% python3 -q
>>> import numpy as np
>>> from numpy import linalg as LA
>>> np.set_printoptions(suppress=True, linewidth=160)
>>> K = np.loadtxt("arr.csv", delimiter=",")
>>> K
array([[ -1.,  -4.,   4.],
       [  4.,  -2.,   9.],
       [ 10.,  -2.,  17.],
       [  5.,  -3.,  22.],
       [ -1.,   6.,  31.],
       [ -4.,   2.,  25.],
       [ -6.,  -3.,  29.],
       [ -8.,   4.,  34.],
       [-10.,  -2.,  31.],
       [ -5.,   4.,  29.],
       [ -5.,   4.,  21.],
       [-11.,  12.,  29.],
       [ -5.,   7.,  31.],
       [ -3.,  10.,  27.],
       [  1.,  17.,  35.],
       [  3.,  22.,  44.],
       [  8.,  19.,  39.],
       [  8.,  15.,  43.],
       [  2.,   6.,  48.],
       [ -5.,  13.,  53.],
       [-10.,   5.,  44.],
       [ -8.,   4.,  40.],
       [ -1.,  -3.,  42.],
       [  1.,   2.,  37.],
       [  9.,   7.,  31.],
       [  5.,  -2.,  37.],
       [ -3.,   5.,  30.],
       [  3.,  -3.,  22.],
       [ -3.,   4.,  15.],
       [ -9.,   6.,  22.]])
>>> lab = K[:, 1] > np.median(K[:, 1])
>>> f = K[lab].mean(axis=0) - K[~lab].mean(axis=0)
>>> np.argsort(-np.abs(f).round(6), kind="stable")
array([1, 2, 0])
>>> ((K - K.mean(axis=0)) @ f > 0).astype(int)
array([0, 0, 0, 0, 1, 0, 0, 1, 0, 0, 0, 1, 1, 1, 1, 1, 1, 1, 1, 1, 1, 1, 1, 1, 1, 0, 0, 0, 0, 0])
>>> (((K - K.mean(axis=0)) @ f > 0) == lab).mean()
np.float64(0.8)
>>> T = np.stack([K, 3 * K, K[::-1]])
>>> T.sum(axis=0)
array([[-13., -10.,  38.],
       [ 13.,  -4.,  51.],
       [ 43., -11.,  90.],
       [ 17.,  -7., 118.],
       [  1.,  22., 161.],
       [ -7.,  15., 131.],
       [-23., -10., 153.],
       [-33.,  13., 178.],
       [-48.,  -4., 164.],
       [-30.,  21., 160.],
       [-25.,  29., 137.],
       [-42.,  54., 164.],
       [-12.,  43., 167.],
       [ -4.,  59., 147.],
       [  7.,  90., 184.],
       [ 13., 105., 211.],
       [ 29.,  86., 183.],
       [ 27.,  67., 203.],
       [ -3.,  36., 221.],
       [-25.,  56., 233.],
       [-45.,  24., 205.],
       [-42.,  14., 191.],
       [-12.,  -8., 202.],
       [ -2.,   5., 177.],
       [ 32.,  30., 149.],
       [ 19.,  -2., 179.],
       [ -7.,  17., 142.],
       [ 22., -14., 105.],
       [ -8.,  14.,  69.],
       [-37.,  20.,  92.]])
>>> LA.matrix_rank(T)
array([3, 3, 3])
>>> np.round(LA.norm(T, axis=(1, 2)), 1)
array([187.8, 563.3, 187.8])
>>> x0 = np.array([1, 2, 3])
>>> target = K @ x0
>>> np.round(LA.solve(K.T @ K, K.T @ target), 1)
array([1., 2., 3.])
>>> target
array([  3.,  27.,  57.,  65., 104.,  75.,  75., 102.,  79.,  90.,  66., 100., 102.,  98., 140., 179., 163., 167., 158., 180., 132., 120., 119., 116., 116.,
       112.,  97.,  63.,  50.,  69.])
>>> rng = np.random.default_rng(797)
>>> target = target + 0.3 * rng.normal(size=30)
>>> target.round(1)
array([  2.6,  27.1,  56.8,  65.1, 104.9,  75. ,  75. , 102.2,  79. ,  89.6,  66.3, 100.4, 102.3,  97.3, 139.7, 179.3, 163.2, 167.8, 158.1, 180.1, 132.1,
       119.6, 118.4, 115.6, 115.7, 112.3,  97.2,  63.4,  50.1,  69.1])
>>> b, *_ = LA.lstsq(K, target)
>>> np.round(K.T @ (target - K @ b), 1) + 0
array([0., 0., 0.])
>>> round(LA.norm(target - K @ b), 1)
np.float64(2.0)
>>> Y = K / np.sqrt((K ** 2).mean(axis=1, keepdims=True))
>>> LA.matrix_rank(Y) == LA.matrix_rank(K)
np.True_
>>> np.round(LA.norm(Y, axis=1), 1)
array([1.7, 1.7, 1.7, 1.7, 1.7, 1.7, 1.7, 1.7, 1.7, 1.7, 1.7, 1.7, 1.7, 1.7, 1.7, 1.7, 1.7, 1.7, 1.7, 1.7, 1.7, 1.7, 1.7, 1.7, 1.7, 1.7, 1.7, 1.7, 1.7, 1.7])
>>> arr = np.load("sample9.npy")
>>> arr
array([[ 1.7, -1.4, -1.1,  0.6,  2. ,  4.5,  1.9,  0.3],
       [ 0.4,  0.5, -0.8,  0.1, -2.6, -0.8, -2.1,  0.4],
       [-1.9,  1.3, -0.7,  0.6,  2.4,  0.4,  2.8, -1. ],
       [ 0.5, -0.2, -1.2, -0.2, -1.3, -0.3, -2. ,  0.5],
       [-0.6,  2.4,  1.5, -0.3,  0.4, -0.2, -1.1, -1. ],
       [-3.8,  0.7,  0.8, -2.2, -0.5, -5.2, -1.1,  0.4],
       [ 0.3, -0.6,  0.3, -0.3,  0.7, -1.2, -1.5,  0.8],
       [ 0.7,  2.3,  0.1, -0.5, -1.1,  1.4, -0.8, -0.4],
       [ 0. , -0.6, -2.4, -0.2, -1.2,  1.5, -0.7,  0.9],
       [-0.1, -0.3, -0.7,  0.2,  2.3,  1.6,  0.5, -0.7],
       [-1.5, -1.9, -1.9,  0.7,  2.2,  1.2,  2.2, -0.1],
       [ 0.3,  0.2, -0.8,  0. ,  0.8,  0.2,  1. , -1.2]])
>>> f, v = arr[11], arr[10]
>>> round(f @ f, 1)
np.float64(3.9)
>>> np.round(f @ v, 1)
np.float64(5.0)
>>> pr = (f @ v) / (f @ f) * f
>>> pr.round(1)
array([ 0.4,  0.3, -1. ,  0. ,  1. ,  0.3,  1.3, -1.5])
>>> round((v - pr) @ f, 1)
np.float64(-0.0)
>>> np.round(LA.norm(f + v) ** 2 + LA.norm(f - v) ** 2, 1)
np.float64(50.0)
>>> LA.matrix_rank(np.outer(f, v))
np.int64(1)
>>> x0 = np.array([0, 3, 2, 2, 0, 0, 0, 3])
>>> target = arr @ x0
>>> target.round(1)
array([-4.3,  1.3,  0.7, -1.9,  6.6,  0.5,  0.6,  4.9, -4.3, -4. , -8.4, -4.6])
>>> target = target + 0.1 * rng.normal(size=12)
>>> target.round(1)
array([-4.4,  1.2,  0.6, -1.9,  6.6,  0.6,  0.7,  5. , -4.3, -3.9, -8.3, -4.4])
>>> b, *_ = LA.lstsq(arr, target)
>>> b.round(1) + 0
array([0. , 2.9, 2. , 1.9, 0. , 0. , 0. , 2.8])
>>> b.round()
array([ 0.,  3.,  2.,  2.,  0., -0., -0.,  3.])
>>> Y = np.c_[arr[:, :6] @ np.array([[-2, -4, 3, 0, 1, -4],
...     [5, -4, -1, -5, 4, 3],
...     [-5, -1, -3, 4, 4, -1],
...     [-2, -2, 3, 1, -3, -1],
...     [2, -2, 2, -4, 4, -1],
...     [-2, 1, 1, 0, 5, 1]]), np.array([-1, 3, 3, 0, 1, -1, -3, 3, 1, 2, 2, -3])]
>>> Y.round(1)
array([[-11.1,  -0.8,  20.1,  -4.8,  20.4,  -8. ,  -1. ],
       [  1.9,   1.4,  -2.6,   4.8, -15.5,   2.4,   3. ],
       [ 16.6,  -2.5,   2.1, -18.3,  10.3,   9.6,   3. ],
       [  2.4,   2.7,   1.8,   1.2, -11.2,  -0.2,   0. ],
       [  7.5,  -9.1,  -9. ,  -7.9,  16.5,   7.8,   1. ],
       [ 20.9,  11.8, -27.3,  -0.5, -19.2,  14. ,  -1. ],
       [ -0.7,  -1.1,  -0.1,   1.1,  -3.2,  -4.9,  -3. ],
       [  5.6,  -7.5,  -2.8,  -7.2,  14.4,   7. ,   3. ],
       [  4. ,   9.1,   6.3,  -2. ,  -8.7,   3.5,   1. ],
       [  3.2,  -1.1,   8.9, -10.3,  12.5,  -0.7,   2. ],
       [  3.6,  10.9,  10.8,  -6.2,  -4. ,   0.5,   2. ],
       [  5.6,  -2.6,   4.9,  -7.4,   2.1,  -0.4,  -3. ]])
>>> np.round(LA.norm(Y - arr @ LA.lstsq(arr, Y)[0], axis=0), 1) + 0
array([0. , 0. , 0. , 0. , 0. , 0. , 3.3])
>>> LA.matrix_rank(Y)
np.int64(7)
>>> U, sig = LA.svd(arr)
Traceback (most recent call last):
  File "<python-input-49>", line 1, in <module>
    U, sig = LA.svd(arr)
    ^^^^^^
ValueError: too many values to unpack (expected 2)
>>> U, sig, vt = LA.svd(arr, full_matrices=False)
>>> np.allclose(U * sig @ vt, arr)
True
>>> np.round(U.T @ U, 1) + 0
array([[1., 0., 0., 0., 0., 0., 0., 0.],
       [0., 1., 0., 0., 0., 0., 0., 0.],
       [0., 0., 1., 0., 0., 0., 0., 0.],
       [0., 0., 0., 1., 0., 0., 0., 0.],
       [0., 0., 0., 0., 1., 0., 0., 0.],
       [0., 0., 0., 0., 0., 1., 0., 0.],
       [0., 0., 0., 0., 0., 0., 1., 0.],
       [0., 0., 0., 0., 0., 0., 0., 1.]])
>>> U.shape, sig.shape, vt.shape
((12, 8), (8,), (8, 8))
>>> np.round(vt @ vt.T, 1) + 0
array([[1., 0., 0., 0., 0., 0., 0., 0.],
       [0., 1., 0., 0., 0., 0., 0., 0.],
       [0., 0., 1., 0., 0., 0., 0., 0.],
       [0., 0., 0., 1., 0., 0., 0., 0.],
       [0., 0., 0., 0., 1., 0., 0., 0.],
       [0., 0., 0., 0., 0., 1., 0., 0.],
       [0., 0., 0., 0., 0., 0., 1., 0.],
       [0., 0., 0., 0., 0., 0., 0., 1.]])
>>> np.abs(U[:, 0]).round(6).argmax()
np.int64(5)
>>> np.round(np.abs(vt[0]), 1)
array([0.2, 0.2, 0.2, 0.2, 0.4, 0.7, 0.4, 0.1])
>>> E = np.load("w.npy")
>>> E
array([[4.3, 3. , 0. , 4. , 5. ],
       [1. , 4.3, 1. , 4. , 4. ],
       [2. , 3. , 4.3, 3. , 2. ],
       [3. , 0. , 5. , 5.3, 0. ],
       [4. , 3. , 0. , 4. , 5.3]])
>>> arr.reshape(2, -1)
array([[ 1.7, -1.4, -1.1,  0.6,  2. ,  4.5,  1.9,  0.3,  0.4,  0.5, -0.8,  0.1, -2.6, -0.8, -2.1,  0.4, -1.9,  1.3, -0.7,  0.6,  2.4,  0.4,  2.8, -1. ,  0.5,
        -0.2, -1.2, -0.2, -1.3, -0.3, -2. ,  0.5, -0.6,  2.4,  1.5, -0.3,  0.4, -0.2, -1.1, -1. , -3.8,  0.7,  0.8, -2.2, -0.5, -5.2, -1.1,  0.4],
       [ 0.3, -0.6,  0.3, -0.3,  0.7, -1.2, -1.5,  0.8,  0.7,  2.3,  0.1, -0.5, -1.1,  1.4, -0.8, -0.4,  0. , -0.6, -2.4, -0.2, -1.2,  1.5, -0.7,  0.9, -0.1,
        -0.3, -0.7,  0.2,  2.3,  1.6,  0.5, -0.7, -1.5, -1.9, -1.9,  0.7,  2.2,  1.2,  2.2, -0.1,  0.3,  0.2, -0.8,  0. ,  0.8,  0.2,  1. , -1.2]])
>>> arr.reshape(12, 9)
Traceback (most recent call last):
  File "<python-input-60>", line 1, in <module>
    arr.reshape(12, 9)
    ~~~~~~~~~~~^^^^^^^
ValueError: cannot reshape array of size 96 into shape (12,9)
>>> arr.reshape(-1, 2)
array([[ 1.7, -1.4],
       [-1.1,  0.6],
       [ 2. ,  4.5],
       [ 1.9,  0.3],
       [ 0.4,  0.5],
       [-0.8,  0.1],
       [-2.6, -0.8],
       [-2.1,  0.4],
       [-1.9,  1.3],
       [-0.7,  0.6],
       [ 2.4,  0.4],
       [ 2.8, -1. ],
       [ 0.5, -0.2],
       [-1.2, -0.2],
       [-1.3, -0.3],
       [-2. ,  0.5],
       [-0.6,  2.4],
       [ 1.5, -0.3],
       [ 0.4, -0.2],
       [-1.1, -1. ],
       [-3.8,  0.7],
       [ 0.8, -2.2],
       [-0.5, -5.2],
       [-1.1,  0.4],
       [ 0.3, -0.6],
       [ 0.3, -0.3],
       [ 0.7, -1.2],
       [-1.5,  0.8],
       [ 0.7,  2.3],
       [ 0.1, -0.5],
       [-1.1,  1.4],
       [-0.8, -0.4],
       [ 0. , -0.6],
       [-2.4, -0.2],
       [-1.2,  1.5],
       [-0.7,  0.9],
       [-0.1, -0.3],
       [-0.7,  0.2],
       [ 2.3,  1.6],
       [ 0.5, -0.7],
       [-1.5, -1.9],
       [-1.9,  0.7],
       [ 2.2,  1.2],
       [ 2.2, -0.1],
       [ 0.3,  0.2],
       [-0.8,  0. ],
       [ 0.8,  0.2],
       [ 1. , -1.2]])
>>> T = arr.reshape(12, 2, -1)
>>> np.einsum("ihd,jhd->hij", T, T).shape
(2, 12, 12)
>>> np.round(np.einsum("ihd,ihd->ih", T, T), 1)
array([[ 6.4, 28. ],
       [ 1.1, 12. ],
       [ 6.2, 14.8],
       [ 1.8,  6. ],
       [ 8.5,  2.4],
       [20.4, 28.7],
       [ 0.6,  4.8],
       [ 6. ,  4. ],
       [ 6.2,  5. ],
       [ 0.6,  8.6],
       [10. , 11.1],
       [ 0.8,  3.1]])
>>> np.swapaxes(T, 1, 2)[10]
array([[-1.5,  2.2],
       [-1.9,  1.2],
       [-1.9,  2.2],
       [ 0.7, -0.1]])
>>> T[:, 0]
array([[ 1.7, -1.4, -1.1,  0.6],
       [ 0.4,  0.5, -0.8,  0.1],
       [-1.9,  1.3, -0.7,  0.6],
       [ 0.5, -0.2, -1.2, -0.2],
       [-0.6,  2.4,  1.5, -0.3],
       [-3.8,  0.7,  0.8, -2.2],
       [ 0.3, -0.6,  0.3, -0.3],
       [ 0.7,  2.3,  0.1, -0.5],
       [ 0. , -0.6, -2.4, -0.2],
       [-0.1, -0.3, -0.7,  0.2],
       [-1.5, -1.9, -1.9,  0.7],
       [ 0.3,  0.2, -0.8,  0. ]])
>>> T.transpose(1, 0, 2)
array([[[ 1.7, -1.4, -1.1,  0.6],
        [ 0.4,  0.5, -0.8,  0.1],
        [-1.9,  1.3, -0.7,  0.6],
        [ 0.5, -0.2, -1.2, -0.2],
        [-0.6,  2.4,  1.5, -0.3],
        [-3.8,  0.7,  0.8, -2.2],
        [ 0.3, -0.6,  0.3, -0.3],
        [ 0.7,  2.3,  0.1, -0.5],
        [ 0. , -0.6, -2.4, -0.2],
        [-0.1, -0.3, -0.7,  0.2],
        [-1.5, -1.9, -1.9,  0.7],
        [ 0.3,  0.2, -0.8,  0. ]],

       [[ 2. ,  4.5,  1.9,  0.3],
        [-2.6, -0.8, -2.1,  0.4],
        [ 2.4,  0.4,  2.8, -1. ],
        [-1.3, -0.3, -2. ,  0.5],
        [ 0.4, -0.2, -1.1, -1. ],
        [-0.5, -5.2, -1.1,  0.4],
        [ 0.7, -1.2, -1.5,  0.8],
        [-1.1,  1.4, -0.8, -0.4],
        [-1.2,  1.5, -0.7,  0.9],
        [ 2.3,  1.6,  0.5, -0.7],
        [ 2.2,  1.2,  2.2, -0.1],
        [ 0.8,  0.2,  1. , -1.2]]])
>>> np.round(T.sum(axis=1), 1)
array([[ 3.7,  3.1,  0.8,  0.9],
       [-2.2, -0.3, -2.9,  0.5],
       [ 0.5,  1.7,  2.1, -0.4],
       [-0.8, -0.5, -3.2,  0.3],
       [-0.2,  2.2,  0.4, -1.3],
       [-4.3, -4.5, -0.3, -1.8],
       [ 1. , -1.8, -1.2,  0.5],
       [-0.4,  3.7, -0.7, -0.9],
       [-1.2,  0.9, -3.1,  0.7],
       [ 2.2,  1.3, -0.2, -0.5],
       [ 0.7, -0.7,  0.3,  0.6],
       [ 1.1,  0.4,  0.2, -1.2]])
>>> T.shape
(12, 2, 4)
